% ipython --no-banner

In [1]: import numpy as np

In [2]: import numpy.linalg as la

In [3]: np.set_printoptions(precision=1, suppress=True, linewidth=160)

In [4]: rd = lambda a: np.round(a, 1) + 0

In [5]: K = np.load("layer0.npy")

In [6]: print(rd(K))
[[ 1.   0.   0.   0.   0.   0. ]
 [ 0.   0.1  1.   0.   0.   0. ]
 [ 0.  -1.   0.1  0.   0.   0. ]
 [ 0.   0.   0.   1.   0.   0. ]
 [ 0.   0.   0.   0.   1.   0. ]
 [ 0.   0.   0.   0.   0.   1. ]]

In [7]: A2 = K / la.norm(K, axis=1, keepdims=True)

In [8]: gram = A2 @ A2.T

In [9]: print(rd(gram))
[[1. 0. 0. 0. 0. 0.]
 [0. 1. 0. 0. 0. 0.]
 [0. 0. 1. 0. 0. 0.]
 [0. 0. 0. 1. 0. 0.]
 [0. 0. 0. 0. 1. 0.]
 [0. 0. 0. 0. 0. 1.]]

In [10]: print(rd(la.norm(A2, axis=1)))
[1. 1. 1. 1. 1. 1.]

In [11]: print(np.argwhere(np.triu(np.abs(gram) > 0.95, 1)))
[]

In [12]: vec = np.array([3, 1, -3, 1, -1, 2])

In [13]: y = K @ vec

In [14]: beta, lr = np.zeros(6), 1 / la.norm(K, 2) ** 2

In [15]: for i in range(10):
    ...:     beta -= lr * K.T @ (K @ beta - y)
    ...:     if i % 2 == 0: print(i, round(la.norm(K @ beta - y), 1))
    ...: 
0 0.0
2 0.0
4 0.0
6 0.0
8 0.0

In [16]: print(beta)
[ 3.  1. -3.  1. -1.  2.]

In [17]: vec = np.array([2, 5, 5, 4, 0, 2])

In [18]: print((K @ vec).argmax())
1

In [19]: print(rd((K * vec).sum(axis=1)))
[ 2.   5.3 -4.7  4.   0.   2. ]

In [20]: A = np.load("arr.npy")

In [21]: print(A)
[[2 2 2 2 2 2]
 [0 0 0 0 0 0]
 [0 0 0 0 0 0]
 [2 2 2 2 2 2]
 [0 0 0 0 0 0]
 [0 0 0 0 0 0]]

In [22]: # row 2 repeats row 1

In [23]: print(rd(la.norm(A, 2) / la.norm(A)))
1.0

In [24]: print(np.argsort(-la.norm(A, axis=0).round(6), kind="stable")[:3])
[0 1 2]

In [25]: print(la.matrix_rank(A, rtol=0.1))
1

In [26]: rng = np.random.default_rng(945)

In [27]: z = rng.permutation(6)

In [28]: print(z)
[0 1 2 5 3 4]

In [29]: A2 = A[z][:, z]

In [30]: print(rd(la.det(A2)), rd(la.det(A[z])))
0.0 0.0

In [31]: def softmax(z):
    ...:     e = np.exp(z - z.max(axis=-1, keepdims=True))
    ...:     return e / e.sum(axis=-1, keepdims=True)
    ...: 

In [32]: print(rd(softmax(A[4])))
[0.2 0.2 0.2 0.2 0.2 0.2]

In [33]: print(rd(softmax(A[4] + 2)))
[0.2 0.2 0.2 0.2 0.2 0.2]

In [34]: S = A @ A.T / np.sqrt(6)

In [35]: print(rd(softmax(S + np.triu(np.full(S.shape, -np.inf), 1))))
[[1.  0.  0.  0.  0.  0. ]
 [0.5 0.5 0.  0.  0.  0. ]
 [0.3 0.3 0.3 0.  0.  0. ]
 [0.5 0.  0.  0.5 0.  0. ]
 [0.2 0.2 0.2 0.2 0.2 0. ]
 [0.2 0.2 0.2 0.2 0.2 0.2]]

In [36]: print(rd(softmax(S)[4] @ A))
[0.7 0.7 0.7 0.7 0.7 0.7]

In [37]: mat = np.loadtxt("dump.csv", delimiter=",")

In [38]: print(rd(mat))
[[-0.6  0.3 -0.7  0.2]
 [ 0.  -0.6 -0.5 -0.7]
 [ 0.8  0.2 -0.5  0.2]
 [ 0.  -0.8 -0.1  0.7]]

In [39]: q, vecs = la.qr(mat[:, :3])[0], la.qr(mat[:, 3:])[0]

In [40]: sig = la.svd(q.T @ vecs, compute_uv=False)

In [41]: print(rd(np.degrees(np.arccos(sig.clip(0, 1)))))
[90.]

In [42]: print(rd(la.norm(q @ q.T - vecs @ vecs.T, 2)))
1.0

In [43]: print((sig > 0.9).sum())
0

In [44]: A2 = mat / la.norm(mat, axis=1, keepdims=True)

In [45]: gram = A2 @ A2.T

In [46]: print((np.abs(gram) > 0.9).astype(int))
[[1 0 0 0]
 [0 1 0 0]
 [0 0 1 0]
 [0 0 0 1]]

In [47]: print(rd(gram))
[[1. 0. 0. 0.]
 [0. 1. 0. 0.]
 [0. 0. 1. 0.]
 [0. 0. 0. 1.]]

In [48]: print((gram - 2 * np.eye(4)).round(6).argmax(axis=1))
[1 0 0 0]

In [49]: print(rd(la.norm(A2, axis=1)))
[1. 1. 1. 1.]

In [50]: hat = np.triu(np.array([[4, 2, 4, 4], [1, 4, 4, 0], [3, 4, 4, 2], [5, 1, 2, 1]]), 1) + np.eye(4)

In [51]: A2 = hat @ mat @ la.inv(hat)

In [52]: print(la.matrix_rank(A2))
4

In [53]: print(rd(A2))
[[  2.4  -8.   18.3 -43.8]
 [  3.2  -6.3   9.7 -32. ]
 [  0.7  -2.7   7.5 -16.3]
 [  0.   -0.7   2.8  -4.7]]

In [54]: print(rd(hat @ mat - mat @ hat))
[[ 3.  -2.3 -2.1  5.9]
 [ 3.2  0.7  0.1  1.8]
 [-0.1 -3.1 -4.  -0.8]
 [ 0.   0.1  3.2  0.3]]

In [55]: vec = np.array([1, 2, 3, 2])

In [56]: y = mat @ vec

In [57]: print(rd(y))
[-1.7 -3.9  0.  -0.4]

In [58]: print(rd(la.solve(mat, y + mat[:, 0])))
[2. 2. 3. 2.]

In [59]: print(rd(la.solve(mat.T, mat[1])))
[0. 1. 0. 0.]

In [60]: print(rd(la.solve(mat, y)))
[1. 2. 3. 2.]

In [61]: r0 = np.array([-8, -1, 7, -1])

In [62]: A2 = mat + np.outer(r0, np.eye(4)[0])

In [63]: print(la.matrix_rank(la.inv(A2) - la.inv(mat), tol=1e-8))
1

In [64]: print(rd(la.det(A2) / la.det(mat)), rd(1 + la.solve(mat, r0)[0]))
11.4 11.4

In [65]: print(rd(A2))
[[-8.6  0.3 -0.7  0.2]
 [-1.  -0.6 -0.5 -0.7]
 [ 7.8  0.2 -0.5  0.2]
 [-1.  -0.8 -0.1  0.7]]

In [66]: data = np.load("block10.npy")

In [67]: print(rd(data))
[[ 0.6  0.3  0.2 -0.1  0.   0.2 -0.1  0.1  0.1  0.2  0.  -0.1]
 [ 0.3  0.6  0.  -0.1  0.  -0.1 -0.1 -0.1 -0.2 -0.2  0.  -0.1]
 [ 0.2  0.   0.4  0.2  0.2  0.1  0.1  0.2 -0.1  0.1  0.1  0.1]
 [-0.1 -0.1  0.2  0.6  0.3 -0.2 -0.1  0.2  0.  -0.1 -0.1 -0.1]
 [ 0.   0.   0.2  0.3  0.4  0.1  0.  -0.2  0.   0.  -0.3  0.1]
 [ 0.2 -0.1  0.1 -0.2  0.1  0.4  0.2  0.   0.1  0.2 -0.1  0.1]
 [-0.1 -0.1  0.1 -0.1  0.   0.2  0.7  0.1 -0.3  0.  -0.1 -0.1]
 [ 0.1 -0.1  0.2  0.2 -0.2  0.   0.1  0.5  0.   0.1  0.3 -0.2]
 [ 0.1 -0.2 -0.1  0.   0.   0.1 -0.3  0.   0.4  0.2 -0.1 -0.1]
 [ 0.2 -0.2  0.1 -0.1  0.   0.2  0.   0.1  0.2  0.2  0.   0. ]
 [ 0.   0.   0.1 -0.1 -0.3 -0.1 -0.1  0.3 -0.1  0.   0.4  0.2]
 [-0.1 -0.1  0.1 -0.1  0.1  0.1 -0.1 -0.2 -0.1  0.   0.2  0.8]]

In [68]: evals, vecs = la.eigh(data)

In [69]: vec = np.array([0, 0, 3, 1, -2, 3, 1, -1, -3, -3, 3, -3])

In [70]: print(rd(vecs * np.maximum(evals, 0) @ vecs.T))
[[ 0.6  0.3  0.2 -0.1  0.   0.2 -0.1  0.1  0.1  0.2  0.  -0.1]
 [ 0.3  0.6  0.  -0.1  0.  -0.1 -0.1 -0.1 -0.2 -0.2  0.  -0.1]
 [ 0.2  0.   0.4  0.2  0.2  0.1  0.1  0.2 -0.1  0.1  0.1  0.1]
 [-0.1 -0.1  0.2  0.6  0.3 -0.2 -0.1  0.2  0.  -0.1 -0.1 -0.1]
 [ 0.   0.   0.2  0.3  0.4  0.1  0.  -0.2  0.   0.  -0.3  0.1]
 [ 0.2 -0.1  0.1 -0.2  0.1  0.4  0.2  0.   0.1  0.2 -0.1  0.1]
 [-0.1 -0.1  0.1 -0.1  0.   0.2  0.7  0.1 -0.3  0.  -0.1 -0.1]
 [ 0.1 -0.1  0.2  0.2 -0.2  0.   0.1  0.5  0.   0.1  0.3 -0.2]
 [ 0.1 -0.2 -0.1  0.   0.   0.1 -0.3  0.   0.4  0.2 -0.1 -0.1]
 [ 0.2 -0.2  0.1 -0.1  0.   0.2  0.   0.1  0.2  0.2  0.   0. ]
 [ 0.   0.   0.1 -0.1 -0.3 -0.1 -0.1  0.3 -0.1  0.   0.4  0.2]
 [-0.1 -0.1  0.1 -0.1  0.1  0.1 -0.1 -0.2 -0.1  0.   0.2  0.8]]

In [71]: print(rd(vecs * np.abs(evals) @ vecs.T))
[[ 0.6  0.3  0.2 -0.1  0.   0.2 -0.1  0.1  0.1  0.2  0.  -0.1]
 [ 0.3  0.6  0.  -0.1  0.  -0.1 -0.1 -0.1 -0.2 -0.2  0.  -0.1]
 [ 0.2  0.   0.4  0.2  0.2  0.1  0.1  0.2 -0.1  0.1  0.1  0.1]
 [-0.1 -0.1  0.2  0.6  0.3 -0.2 -0.1  0.2  0.  -0.1 -0.1 -0.1]
 [ 0.   0.   0.2  0.3  0.4  0.1  0.  -0.2  0.   0.  -0.3  0.1]
 [ 0.2 -0.1  0.1 -0.2  0.1  0.4  0.2  0.   0.1  0.2 -0.1  0.1]
 [-0.1 -0.1  0.1 -0.1  0.   0.2  0.7  0.1 -0.3  0.  -0.1 -0.1]
 [ 0.1 -0.1  0.2  0.2 -0.2  0.   0.1  0.5  0.   0.1  0.3 -0.2]
 [ 0.1 -0.2 -0.1  0.   0.   0.1 -0.3  0.   0.4  0.2 -0.1 -0.1]
 [ 0.2 -0.2  0.1 -0.1  0.   0.2  0.   0.1  0.2  0.2  0.   0. ]
 [ 0.   0.   0.1 -0.1 -0.3 -0.1 -0.1  0.3 -0.1  0.   0.4  0.2]
 [-0.1 -0.1  0.1 -0.1  0.1  0.1 -0.1 -0.2 -0.1  0.   0.2  0.8]]

In [72]: Uu, sig, Vt = la.svd(data)

In [73]: print(np.argmax(sig[:-1] / (sig[1:] + 1e-6)) + 1)
6

In [74]: print(rd(sig))
[1. 1. 1. 1. 1. 1. 0. 0. 0. 0. 0. 0.]

In [75]: A2 = Uu[:, :6] @ np.diag(sig[:6]) @ Vt[:6]

In [76]: print(rd(la.norm(data - A2) / la.norm(data)))
0.0

In [77]: print(la.matrix_rank(data, rtol=0.05))
6

In [78]: print(rd(la.norm(data - A2, 2)), rd(sig[6]))
0.0 0.0

In [79]: print(la.matrix_rank(A2))
6

In [80]: W1 = np.array([[-1, 0, 2, 3],
    ...:     [2, 2, 5, 5],
    ...:     [1, 2, 2, 4],
    ...:     [2, 5, -4, 2],
    ...:     [2, 1, 3, -5],
    ...:     [2, 3, 0, -4],
    ...:     [-5, -4, -2, -5],
    ...:     [-5, 1, -5, 5],
    ...:     [-5, -3, -2, -1],
    ...:     [-2, -2, -1, 4],
    ...:     [1, -1, 2, 3],
    ...:     [-3, 0, -2, -2]])

In [81]: beta = np.array([2, 2, 2, 0])

In [82]: act = np.maximum(data @ W1 + beta, 0)

In [83]: print(rd((act > 0).mean(axis=0)))
[0.8 1.  0.9 0.7]

In [84]: print(rd(act))
[[2.  3.  5.1 5. ]
 [5.3 3.6 7.8 3.9]
 [1.9 4.5 1.9 2.5]
 [4.2 6.1 0.1 2. ]
 [4.7 4.7 3.1 0. ]
 [0.1 0.9 1.8 0. ]
 [0.3 0.4 1.2 0. ]
 [0.  2.3 0.  5.4]
 [0.2 0.8 0.2 0.2]
 [0.  1.1 0.8 0.4]
 [0.6 1.8 1.1 4.6]
 [2.  2.2 2.7 0. ]]

In [85]: W2 = np.array([[-4, 3, 3], [1, 2, 1], [1, 0, -2], [4, -5, -1]])

In [86]: print((act @ W2).round(6).argmax(axis=1))
[0 0 0 2 1 0 1 0 1 0 0 1]

In [87]: print(W1 @ W2)
[[ 18 -18 -10]
 [ 19 -15  -7]
 [ 16 -13  -3]
 [  1   6  17]
 [-24  33   6]
 [-21  32  13]
 [ -6   2 -10]
 [ 36 -38  -9]
 [ 11 -16 -13]
 [ 21 -30 -10]
 [  9 -14  -5]
 [  2   1  -3]]
